$ python3 -q
>>> import numpy as np
>>> from numpy import linalg as LA
>>> np.set_printoptions(precision=3, suppress=True, linewidth=200)
>>> def tidy(a):
...     return np.round(a, 3) + 0
... 
>>> K = np.load("w.npy")
>>> K
array([[ 3,  1, -1],
       [ 0,  1,  1],
       [ 0,  0, -2]])
>>> th = np.radians(15)
>>> Rm = np.eye(3)
>>> Rm[0, 0] = Rm[1, 1] = np.cos(th)
>>> Rm[0, 1], Rm[1, 0] = -np.sin(th), np.sin(th)
>>> tidy(Rm)
array([[ 0.966, -0.259,  0.   ],
       [ 0.259,  0.966,  0.   ],
       [ 0.   ,  0.   ,  1.   ]])
>>> out = K @ Rm.T
>>> tidy(LA.det(Rm)), tidy(np.trace(Rm))
(np.float64(1.0), np.float64(2.932))
>>> np.prod(np.diag(K)), tidy(LA.det(K))
(np.int64(-6), np.float64(-6.0))
>>> LA.matrix_rank(K - K[0, 0] * np.eye(3))
np.int64(2)
>>> K @ K
array([[ 9,  4,  0],
       [ 0,  1, -1],
       [ 0,  0,  4]])
>>> [int(LA.matrix_rank(LA.matrix_power(K, p))) for p in range(1, 4)]
[3, 3, 3]
>>> P = np.triu(np.array([[2, 0, 8], [1, 7, 2], [5, 3, 3]]), 1) + np.eye(3)
>>> out = P @ K @ LA.inv(P)
>>> LA.matrix_rank(out)
np.int64(3)
>>> np.trace(out), np.trace(K)
(np.float64(2.0), np.int64(2))
>>> out
array([[  3.,   1., -43.],
       [  0.,   1.,  -5.],
       [  0.,   0.,  -2.]])
>>> Uu, s, Vt = LA.svd(K, full_matrices=False)
>>> Uu.shape, s.shape, Vt.shape
((3, 3), (3,), (3, 3))
>>> (s > 1e-8).sum()
np.int64(3)
>>> tidy(np.cumsum(s ** 2) / np.sum(s ** 2))
array([0.68 , 0.962, 1.   ])
>>> tidy(np.abs(Vt[0]))
array([0.848, 0.266, 0.458])
>>> tidy(s / s[0])
array([1.   , 0.644, 0.237])
>>> tidy(np.sqrt((s ** 2).sum())), tidy(LA.norm(K))
(np.float64(4.123), np.float64(4.123))
>>> np.allclose(Uu * s @ Vt, K)
True
>>> tidy(Vt @ Vt.T)
array([[1., 0., 0.],
       [0., 1., 0.],
       [0., 0., 1.]])
>>> tidy(Uu.T @ Uu)
array([[1., 0., 0.],
       [0., 1., 0.],
       [0., 0., 1.]])
>>> tidy(s)
array([3.4  , 2.189, 0.806])
>>> r0 = np.array([1, 1, -3])
>>> out = K + np.outer(r0, np.eye(3)[2])
>>> LA.matrix_rank(out - K)
np.int64(1)
>>> rng = np.random.default_rng(79855)
>>> th = rng.uniform(0, 2 * np.pi, 20)
>>> O, _ = LA.qr(np.array([[0.6, 1.0], [-0.2, -0.8], [-0.4, 0.6]]))
>>> feats = 10 * np.c_[np.cos(th), np.sin(th)] @ O.T
>>> tidy(feats)
array([[-6.26 ,  5.617, -5.409],
       [-3.586,  4.984, -7.893],
       [ 5.435, -5.487,  6.353],
       [ 1.184,  2.822, -9.52 ],
       [ 8.689, -4.945, -0.231],
       [-7.683,  2.239,  5.997],
       [ 2.309, -4.513,  8.62 ],
       [-4.34 ,  5.218, -7.344],
       [ 8.702, -3.957, -2.935],
       [-4.545, -0.642,  8.885],
       [ 2.771,  1.868, -9.425],
       [ 8.781, -4.607, -1.295],
       [-7.427,  1.938,  6.41 ],
       [-2.902, -1.784,  9.402],
       [ 2.181,  2.237, -9.499],
       [ 6.002, -5.585,  5.726],
       [-8.007,  2.658,  5.369],
       [ 8.429, -3.321, -4.233],
       [ 8.756, -4.755, -0.851],
       [ 8.101, -2.79 , -5.156]])
>>> z = feats[:, 2] > np.median(feats[:, 2])
>>> r0 = feats[z].mean(axis=0) - feats[~z].mean(axis=0)
>>> ((feats - feats.mean(axis=0)) @ r0 > 0).astype(int)
array([0, 0, 1, 0, 0, 1, 1, 0, 0, 1, 0, 0, 1, 1, 0, 1, 1, 0, 0, 0])
>>> Uu, s, Vt = LA.svd(feats)
>>> np.argmax(s[:-1] / (s[1:] + 1e-6)) + 1
np.int64(2)
>>> tidy(s)
array([32.805, 30.395,  0.   ])
>>> out = Uu[:, :2] @ np.diag(s[:2]) @ Vt[:2]
>>> tidy(out)
array([[-6.26 ,  5.617, -5.409],
       [-3.586,  4.984, -7.893],
       [ 5.435, -5.487,  6.353],
       [ 1.184,  2.822, -9.52 ],
       [ 8.689, -4.945, -0.231],
       [-7.683,  2.239,  5.997],
       [ 2.309, -4.513,  8.62 ],
       [-4.34 ,  5.218, -7.344],
       [ 8.702, -3.957, -2.935],
       [-4.545, -0.642,  8.885],
       [ 2.771,  1.868, -9.425],
       [ 8.781, -4.607, -1.295],
       [-7.427,  1.938,  6.41 ],
       [-2.902, -1.784,  9.402],
       [ 2.181,  2.237, -9.499],
       [ 6.002, -5.585,  5.726],
       [-8.007,  2.658,  5.369],
       [ 8.429, -3.321, -4.233],
       [ 8.756, -4.755, -0.851],
       [ 8.101, -2.79 , -5.156]])
>>> tidy(LA.norm(feats - out, 2)), tidy(s[2])
(np.float64(0.0), np.float64(0.0))
>>> LA.matrix_rank(feats, rtol=0.05)
np.int64(2)
>>> W2 = feats[[2, 13]].astype(float)
>>> for _ in range(6):
...     z = LA.norm(feats[:, None] - W2, axis=-1).argmin(axis=1)
...     W2 = np.array([feats[z == j].mean(axis=0) for j in range(2)])
... 
>>> z
array([1, 1, 0, 0, 0, 1, 0, 1, 0, 1, 0, 0, 1, 1, 0, 0, 1, 0, 0, 0])
>>> tidy(W2)
array([[ 5.945, -2.753, -1.871],
       [-5.594,  2.529,  1.927]])
>>> tidy(W2[1] - W2[0])
array([-11.539,   5.281,   3.798])
>>> Uu, s, Vt = LA.svd(feats)
>>> vecs = Vt[:(s > 1e-8).sum()]
>>> x0 = feats[8] + 5 * feats[10] + rng.integers(2) * np.eye(3)[1]
>>> tidy(x0)
array([ 22.555,   6.385, -50.061])
>>> np.allclose(vecs.T @ vecs @ x0, x0)
False
>>> tidy(LA.norm(x0 - vecs.T @ vecs @ x0))
np.float64(0.825)
>>> tidy(np.diag(vecs.T @ vecs))
array([0.772, 0.32 , 0.908])
>>> tidy(vecs.T @ vecs)
array([[ 0.772, -0.394, -0.145],
       [-0.394,  0.32 , -0.25 ],
       [-0.145, -0.25 ,  0.908]])
>>> tidy(np.trace(LA.pinv(feats) @ feats))
np.float64(2.0)
>>> mat = np.eye(4, dtype=int)[rng.permutation(4)] * np.array([0, 0, 1, 2])
>>> mat
array([[0, 0, 1, 0],
       [0, 0, 0, 0],
       [0, 0, 0, 2],
       [0, 0, 0, 0]])
>>> gram = mat.T @ mat
>>> np.diag(gram)
array([0, 0, 1, 4])
>>> tidy(LA.svd(mat, compute_uv=False) ** 2)
array([4., 1., 0., 0.])
>>> np.allclose(gram, gram.T)
True
>>> (mat @ mat.T).shape
(4, 4)
>>> LA.matrix_rank(gram)
np.int64(2)
>>> arr = np.load("sample13.npy")
>>> arr
array([[  6,  -9,   3,  -6],
       [ 10, -15,   5, -10],
       [  0,   0,   0,   0],
       [ 10, -15,   5, -10]])
>>> rank = LA.matrix_rank(arr)
>>> rank
np.int64(1)
>>> ns = LA.svd(arr)[2][rank:].T
>>> [int(LA.matrix_rank(arr[:, :j + 1])) for j in range(4)]
[1, 1, 1, 1]
>>> np.allclose(arr @ ns, 0)
True
>>> ns.shape
(4, 3)
>>> LA.matrix_rank(arr.T @ arr), LA.matrix_rank(arr @ arr.T)
(np.int64(1), np.int64(1))
>>> tidy(LA.norm(arr[2] - arr[3]))
np.float64(21.213)
>>> tidy(LA.norm(arr, axis=0))
array([15.362, 23.043,  7.681, 15.362])
>>> arr[2] @ arr[3]
np.int64(0)
>>> tidy(LA.norm(arr, 2))
np.float64(32.588)
>>> Uu, s, Vt = LA.svd(arr)
>>> vecs = Vt[:(s > 1e-8).sum()]
>>> x0 = arr[0] + 2 * arr[3] + rng.integers(2) * np.eye(4)[0]
>>> x0
array([ 26., -39.,  13., -26.])
>>> tidy(LA.norm(x0 - vecs.T @ vecs @ x0))
np.float64(0.0)
>>> tidy(vecs.T @ vecs)
array([[ 0.222, -0.333,  0.111, -0.222],
       [-0.333,  0.5  , -0.167,  0.333],
       [ 0.111, -0.167,  0.056, -0.111],
       [-0.222,  0.333, -0.111,  0.222]])
>>> P = np.triu(np.array([[1, 3, 1, 1], [1, 2, 0, 1], [0, 1, 3, 3], [0, 3, 0, 0]]), 1) + np.eye(4)
>>> out = P @ arr @ LA.inv(P)
>>> LA.matrix_rank(out)
np.int64(1)
>>> out
array([[  46., -207.,  -23.,  184.],
       [  20.,  -90.,  -10.,   80.],
       [  30., -135.,  -15.,  120.],
       [  10.,  -45.,   -5.,   40.]])
>>> np.trace(out), np.trace(arr)
(np.float64(-19.0), np.int64(-19))
>>> tidy(np.poly(out))
array([ 1., 19.,  0.,  0.,  0.])
>>> m1 = np.load("run1.npy")
>>> m1
array([[ 3., -1.,  0.,  0.],
       [-1., -2., -1.,  0.],
       [ 0., -1., -3., -1.],
       [ 0.,  0., -1.,  0.]])
>>> # equal to its transpose
>>> vals, vecs = LA.eig(m1)
>>> tidy(np.prod(vals))
np.float64(7.0)
>>> tidy(np.sort(LA.eigvals(LA.inv(m1))))
array([-0.592, -0.26 ,  0.313,  2.968])
>>> tidy(m1 @ vecs[:, 0] - vals[0] * vecs[:, 0])
array([0., 0., 0., 0.])
>>> [round(float(LA.det(m1[:i, :i])), 2) + 0 for i in range(1, 5)]
[3.0, -7.0, 18.0, 7.0]
>>> np.all(LA.eigvalsh(m1) > 0)
np.False_
>>> tidy(LA.eigvalsh(m1).min())
np.float64(-3.848)
>>> A = np.load("case8.npy")
>>> A
array([[-12.667,   4.935,   4.561],
       [-10.53 ,   7.4  ,   4.033],
       [-12.352,   4.793,   2.543],
       [-11.042,   6.559,   2.581],
       [ -9.318,   6.084,   3.399],
       [ -9.084,   6.538,   2.138],
       [-11.72 ,   5.187,   0.981],
       [-10.951,   6.311,   4.533],
       [-12.108,   6.131,   3.078],
       [-13.433,   6.753,   3.959],
       [-13.747,   4.948,   3.385],
       [-11.209,   6.549,   1.424]])
>>> LA.matrix_rank(A, rtol=0.1)
np.int64(1)
>>> round(np.log10(LA.cond(A)))
1
>>> np.argsort(-LA.norm(A, axis=0).round(6), kind="stable")[:3]
array([0, 1, 2])
>>> tidy(np.abs(LA.svd(A)[2][-1]))
array([0.022, 0.424, 0.905])
>>> [round(float(x), 3) for x in LA.svd(A, compute_uv=False)[:3]]
[46.401, 4.168, 3.509]
>>> Xc = A - A.mean(axis=0)
>>> vecs = LA.svd(Xc)[2][:1]
>>> out = Xc - Xc @ vecs.T @ vecs
>>> tidy(LA.norm(out) / LA.norm(Xc))
np.float64(0.648)
>>> tidy(np.cov(Xc @ vecs.T, rowvar=False))
np.float64(2.431)
>>> LA.norm(out, axis=1).round(6).argmax()
np.int64(6)
>>> z = A[:, 0] > np.median(A[:, 0])
>>> r0 = A[z].mean(axis=0) - A[~z].mean(axis=0)
>>> (((A - A.mean(axis=0)) @ r0 > 0) == z).mean()
np.float64(1.0)
>>> np.argsort(-np.abs(r0).round(6), kind="stable")
array([0, 1, 2])
>>> ((A - A.mean(axis=0)) @ r0 > 0).astype(int)
array([0, 1, 0, 1, 1, 1, 0, 1, 0, 0, 0, 1])
>>> out = np.array([[2, 1], [3, 1], [0, 2]])
>>> J = np.kron(np.eye(3, dtype=int), out)
>>> J
array([[2, 1, 0, 0, 0, 0],
       [3, 1, 0, 0, 0, 0],
       [0, 2, 0, 0, 0, 0],
       [0, 0, 2, 1, 0, 0],
       [0, 0, 3, 1, 0, 0],
       [0, 0, 0, 2, 0, 0],
       [0, 0, 0, 0, 2, 1],
       [0, 0, 0, 0, 3, 1],
       [0, 0, 0, 0, 0, 2]])
>>> def softmax(z):
...     e = np.exp(z - z.max(axis=-1, keepdims=True))
...     return e / e.sum(axis=-1, keepdims=True)
... 
>>> tidy(softmax(J[6] + 2))
array([0.071, 0.071, 0.071, 0.071, 0.524, 0.193])
>>> tidy(softmax(J).sum(axis=1))
array([1., 1., 1., 1., 1., 1., 1., 1., 1.])
>>> tidy(softmax(10 * J[6]))
array([0., 0., 0., 0., 1., 0.])
>>> scores = J @ J.T / np.sqrt(6)
>>> tidy(softmax(scores))
array([[0.231, 0.522, 0.068, 0.03 , 0.03 , 0.03 , 0.03 , 0.03 , 0.03 ],
       [0.205, 0.698, 0.027, 0.012, 0.012, 0.012, 0.012, 0.012, 0.012],
       [0.145, 0.145, 0.327, 0.064, 0.064, 0.064, 0.064, 0.064, 0.064],
       [0.03 , 0.03 , 0.03 , 0.231, 0.522, 0.068, 0.03 , 0.03 , 0.03 ],
       [0.012, 0.012, 0.012, 0.205, 0.698, 0.027, 0.012, 0.012, 0.012],
       [0.064, 0.064, 0.064, 0.145, 0.145, 0.327, 0.064, 0.064, 0.064],
       [0.03 , 0.03 , 0.03 , 0.03 , 0.03 , 0.03 , 0.231, 0.522, 0.068],
       [0.012, 0.012, 0.012, 0.012, 0.012, 0.012, 0.205, 0.698, 0.027],
       [0.064, 0.064, 0.064, 0.064, 0.064, 0.064, 0.145, 0.145, 0.327]])
>>> tidy(LA.norm(J) ** 2 / LA.norm(J, 2) ** 2)
np.float64(3.653)
>>> LA.norm(J, axis=1).argmax()
np.int64(1)
>>> tidy(LA.norm(J, axis=1))
array([2.236, 3.162, 2.   , 2.236, 3.162, 2.   , 2.236, 3.162, 2.   ])
>>> x0 = np.array([0, 3, 4, 3, 7, 2])
>>> y = J @ x0
>>> y
array([ 3,  3,  6, 11, 15,  6, 16, 23,  4])
>>> tidy(LA.pinv(J) @ J)
array([[1., 0., 0., 0., 0., 0.],
       [0., 1., 0., 0., 0., 0.],
       [0., 0., 1., 0., 0., 0.],
       [0., 0., 0., 1., 0., 0.],
       [0., 0., 0., 0., 1., 0.],
       [0., 0., 0., 0., 0., 1.]])
>>> y = y + 0.1 * rng.normal(size=9)
>>> tidy(y)
array([ 2.985,  2.88 ,  5.975, 11.026, 15.089,  5.967, 16.106, 22.968,  4.089])
>>> b, *_ = LA.lstsq(J, y)
>>> tidy(LA.norm(y - J @ b))
np.float64(0.111)
>>> tidy(b)
array([-0.027,  2.991,  4.031,  2.982,  6.989,  2.051])
>>> out = np.c_[J[:, :3] @ np.array([[1, 2, 2], [0, 3, 1], [1, 3, 2]]), np.array([1, -2, 2, 2, 0, 2, 2, 2, -2])]
>>> out
array([[ 2,  7,  5,  1],
       [ 3,  9,  7, -2],
       [ 0,  6,  2,  2],
       [ 2,  6,  4,  2],
       [ 3,  9,  6,  0],
       [ 0,  0,  0,  2],
       [ 0,  0,  0,  2],
       [ 0,  0,  0,  2],
       [ 0,  0,  0, -2]])
>>> LA.matrix_rank(np.c_[J, out])
np.int64(7)
>>> O, vecs = LA.qr(J[:, :1])[0], LA.qr(J[:, 1:])[0]
>>> s = LA.svd(O.T @ vecs, compute_uv=False)
>>> tidy(LA.norm(O @ O.T - vecs @ vecs.T, 2))
np.float64(1.0)
>>> tidy(np.degrees(np.arccos(s.clip(0, 1))))
array([55.519])
>>> X = np.array([[0.0, 1.0, 1.0, 1.0],
...     [1.0, 0.0, 1.0, 1.0],
...     [1.0, 1.0, 0.0, 1.0],
...     [1.0, 1.0, 1.0, 0.0]])
>>> Uu, s, Vt = LA.svd(mat)
>>> vecs = Vt[:(s > 1e-8).sum()]
>>> x0 = mat[3] + 5 * mat[1] + rng.integers(2) * np.eye(4)[2]
>>> x0
array([0., 0., 0., 0.])
>>> np.allclose(vecs.T @ vecs @ x0, x0)
True
>>> LA.matrix_rank(np.vstack([mat, x0]))
np.int64(2)
>>> X @ X
array([[3., 2., 2., 2.],
       [2., 3., 2., 2.],
       [2., 2., 3., 2.],
       [2., 2., 2., 3.]])
>>> np.argwhere(np.triu(X))
array([[0, 1],
       [0, 2],
       [0, 3],
       [1, 2],
       [1, 3],
       [2, 3]])
>>> low = np.diag(X.sum(axis=1)) - X
>>> LA.matrix_rank(low)
np.int64(3)
>>> round(LA.det(low[1:, 1:]))
16
>>> (LA.eigvalsh(low) < 1e-8).sum()
np.int64(1)
>>> low @ np.ones(4)
array([0., 0., 0., 0.])
